$ python -q
>>> import numpy as np
>>> np.set_printoptions(precision=3, suppress=True, linewidth=160, legacy="1.25")
>>> def tidy(a):
...     return np.round(a, 3) + 0
... 
>>> mat = np.load("data.npy")
>>> mat
array([[ 22.211,   7.667,   7.093,  20.345,  -8.594,  23.993, -21.148, -30.785, -14.503],
       [-45.675, -22.719,  36.434, -19.807, -11.807,  15.889,  -6.278,  -0.872,  -3.31 ],
       [  1.466,  26.35 ,   3.093,   9.827,   3.956,   2.059,  -1.915,  21.036,   6.872],
       [ 23.293,   8.603,   5.816,  21.055,  -9.274,  23.259, -18.893, -33.509, -14.874],
       [ 24.646,   6.923,   7.794,  19.114,  -7.454,  24.304, -20.333, -31.741, -15.276],
       [  0.886,  25.122,   3.934,  10.052,   4.141,   3.242,  -1.035,  20.132,   5.23 ],
       [-45.536, -21.603,  37.993, -17.107, -13.018,  15.021,  -2.918,  -1.353,  -2.631],
       [-44.942, -21.367,  37.459, -16.97 , -11.216,  16.045,  -4.204,   0.123,  -6.046],
       [ 23.778,   7.298,   7.823,  20.125, -11.151,  22.624, -18.121, -31.246, -12.677],
       [  1.431,  26.04 ,   4.186,  11.319,   5.565,   4.645,  -3.312,  19.645,   5.071],
       [  2.357,  26.336,   4.764,   8.432,   5.005,   2.961,  -2.2  ,  21.084,   6.361],
       [-46.635, -22.864,  38.147, -19.527, -12.371,  14.738,  -3.022,  -0.246,  -4.139]])
>>> x0 = np.array([2, 0, 1, 0, 0, 3, 1, 2, 3])
>>> h = np.maximum(mat @ x0, 0)
>>> mat * (h > 1e-9)[:, None]
array([[  0.   ,   0.   ,   0.   ,   0.   ,  -0.   ,   0.   ,  -0.   ,  -0.   ,  -0.   ],
       [ -0.   ,  -0.   ,   0.   ,  -0.   ,  -0.   ,   0.   ,  -0.   ,  -0.   ,  -0.   ],
       [  1.466,  26.35 ,   3.093,   9.827,   3.956,   2.059,  -1.915,  21.036,   6.872],
       [  0.   ,   0.   ,   0.   ,   0.   ,  -0.   ,   0.   ,  -0.   ,  -0.   ,  -0.   ],
       [ 24.646,   6.923,   7.794,  19.114,  -7.454,  24.304, -20.333, -31.741, -15.276],
       [  0.886,  25.122,   3.934,  10.052,   4.141,   3.242,  -1.035,  20.132,   5.23 ],
       [ -0.   ,  -0.   ,   0.   ,  -0.   ,  -0.   ,   0.   ,  -0.   ,  -0.   ,  -0.   ],
       [ -0.   ,  -0.   ,   0.   ,  -0.   ,  -0.   ,   0.   ,  -0.   ,   0.   ,  -0.   ],
       [ 23.778,   7.298,   7.823,  20.125, -11.151,  22.624, -18.121, -31.246, -12.677],
       [  1.431,  26.04 ,   4.186,  11.319,   5.565,   4.645,  -3.312,  19.645,   5.071],
       [  2.357,  26.336,   4.764,   8.432,   5.005,   2.961,  -2.2  ,  21.084,   6.361],
       [ -0.   ,  -0.   ,   0.   ,  -0.   ,  -0.   ,   0.   ,  -0.   ,  -0.   ,  -0.   ]])
>>> np.flatnonzero(h > 1e-9)
array([ 2,  4,  5,  8,  9, 10])
>>> tidy(mat.T @ h)
array([ 573.348, 7644.462, 1212.191, 2993.47 , 1315.089, 1055.655, -712.609, 5846.203, 1664.006])
>>> x0 = np.array([-4, 9, -1, 3, 1, -7, 8, -9, -2])
>>> rhs = mat @ x0
>>> beta, lr = np.zeros(9), 1 / np.linalg.norm(mat, 2) ** 2
>>> for i in range(50):
...     beta -= lr * mat.T @ (mat @ beta - rhs)
...     if i % 10 == 0: print(i, round(np.linalg.norm(mat @ beta - rhs), 3))
... 
0 93.859
10 57.348
20 56.598
30 56.029
40 55.469
>>> tidy(beta)
array([ 2.166,  0.909, -2.209,  0.96 ,  0.435, -1.255,  0.848, -0.165,  0.305])
>>> tidy(np.linalg.cond(mat))
229.001
>>> Q, r_ = np.linalg.qr(mat)
>>> np.allclose(r_.T @ r_, mat.T @ mat)
True
>>> ang = np.radians(120)
>>> r_ = np.eye(9)
>>> r_[3, 3] = r_[7, 7] = np.cos(ang)
>>> r_[3, 7], r_[7, 3] = -np.sin(ang), np.sin(ang)
>>> tidy(r_)
array([[ 1.   ,  0.   ,  0.   ,  0.   ,  0.   ,  0.   ,  0.   ,  0.   ,  0.   ],
       [ 0.   ,  1.   ,  0.   ,  0.   ,  0.   ,  0.   ,  0.   ,  0.   ,  0.   ],
       [ 0.   ,  0.   ,  1.   ,  0.   ,  0.   ,  0.   ,  0.   ,  0.   ,  0.   ],
       [ 0.   ,  0.   ,  0.   , -0.5  ,  0.   ,  0.   ,  0.   , -0.866,  0.   ],
       [ 0.   ,  0.   ,  0.   ,  0.   ,  1.   ,  0.   ,  0.   ,  0.   ,  0.   ],
       [ 0.   ,  0.   ,  0.   ,  0.   ,  0.   ,  1.   ,  0.   ,  0.   ,  0.   ],
       [ 0.   ,  0.   ,  0.   ,  0.   ,  0.   ,  0.   ,  1.   ,  0.   ,  0.   ],
       [ 0.   ,  0.   ,  0.   ,  0.866,  0.   ,  0.   ,  0.   , -0.5  ,  0.   ],
       [ 0.   ,  0.   ,  0.   ,  0.   ,  0.   ,  0.   ,  0.   ,  0.   ,  1.   ]])
>>> Y = mat @ r_.T
>>> np.allclose(mat @ mat.T, Y @ Y.T)
True
>>> np.allclose(np.linalg.norm(mat, axis=1), np.linalg.norm(Y, axis=1))
True
>>> tidy(np.linalg.svd(mat, compute_uv=False)), tidy(np.linalg.svd(Y, compute_uv=False))
(array([143.206, 111.671,  66.007,   5.335,   3.768,   3.198,   1.749,   1.508,   0.625]), array([143.206, 111.671,  66.007,   5.335,   3.768,   3.198,   1.749,   1.508,   0.625]))
>>> f, r1 = mat[0], mat[4]
>>> tidy(f @ r1)
3320.53
>>> tidy(f @ f)
3271.153
>>> pr = (f @ r1) / (f @ f) * f
>>> tidy(np.linalg.norm(f + r1) ** 2 + np.linalg.norm(f - r1) ** 2)
13306.245
>>> tidy(pr)
array([ 22.546,   7.783,   7.2  ,  20.652,  -8.724,  24.355, -21.467, -31.25 , -14.722])
>>> np.linalg.matrix_rank(np.outer(f, r1))
1
>>> tidy(r1 - pr)
array([ 2.1  , -0.86 ,  0.594, -1.538,  1.27 , -0.051,  1.134, -0.491, -0.554])
>>> tidy((r1 - pr) @ f)
0.0
>>> Y = np.array([[1]])
>>> Z = np.array([[-2, -5, -1, 1, 0, -2, -3],
...     [-3, 1, -4, 3, -3, 4, -4],
...     [-2, -2, 4, 2, 1, -2, 4],
...     [5, 1, 1, 3, -4, 2, 2],
...     [-1, 2, 1, 1, 5, -2, -2],
...     [-2, -3, -3, 4, 3, 3, -3],
...     [-4, -1, -3, 4, 4, 5, -3]])
>>> E = np.block([[Y, np.zeros((1, 7))], [np.zeros((7, 1)), Z]])
>>> E
array([[ 1.,  0.,  0.,  0.,  0.,  0.,  0.,  0.],
       [ 0., -2., -5., -1.,  1.,  0., -2., -3.],
       [ 0., -3.,  1., -4.,  3., -3.,  4., -4.],
       [ 0., -2., -2.,  4.,  2.,  1., -2.,  4.],
       [ 0.,  5.,  1.,  1.,  3., -4.,  2.,  2.],
       [ 0., -1.,  2.,  1.,  1.,  5., -2., -2.],
       [ 0., -2., -3., -3.,  4.,  3.,  3., -3.],
       [ 0., -4., -1., -3.,  4.,  4.,  5., -3.]])
>>> U, sv, vt = np.linalg.svd(E, full_matrices=False)
>>> (sv > 1e-8).sum()
8
>>> tidy(sv / sv[0])
array([1.   , 0.679, 0.465, 0.443, 0.288, 0.226, 0.069, 0.03 ])
>>> tidy(U.T @ U)
array([[1., 0., 0., 0., 0., 0., 0., 0.],
       [0., 1., 0., 0., 0., 0., 0., 0.],
       [0., 0., 1., 0., 0., 0., 0., 0.],
       [0., 0., 0., 1., 0., 0., 0., 0.],
       [0., 0., 0., 0., 1., 0., 0., 0.],
       [0., 0., 0., 0., 0., 1., 0., 0.],
       [0., 0., 0., 0., 0., 0., 1., 0.],
       [0., 0., 0., 0., 0., 0., 0., 1.]])
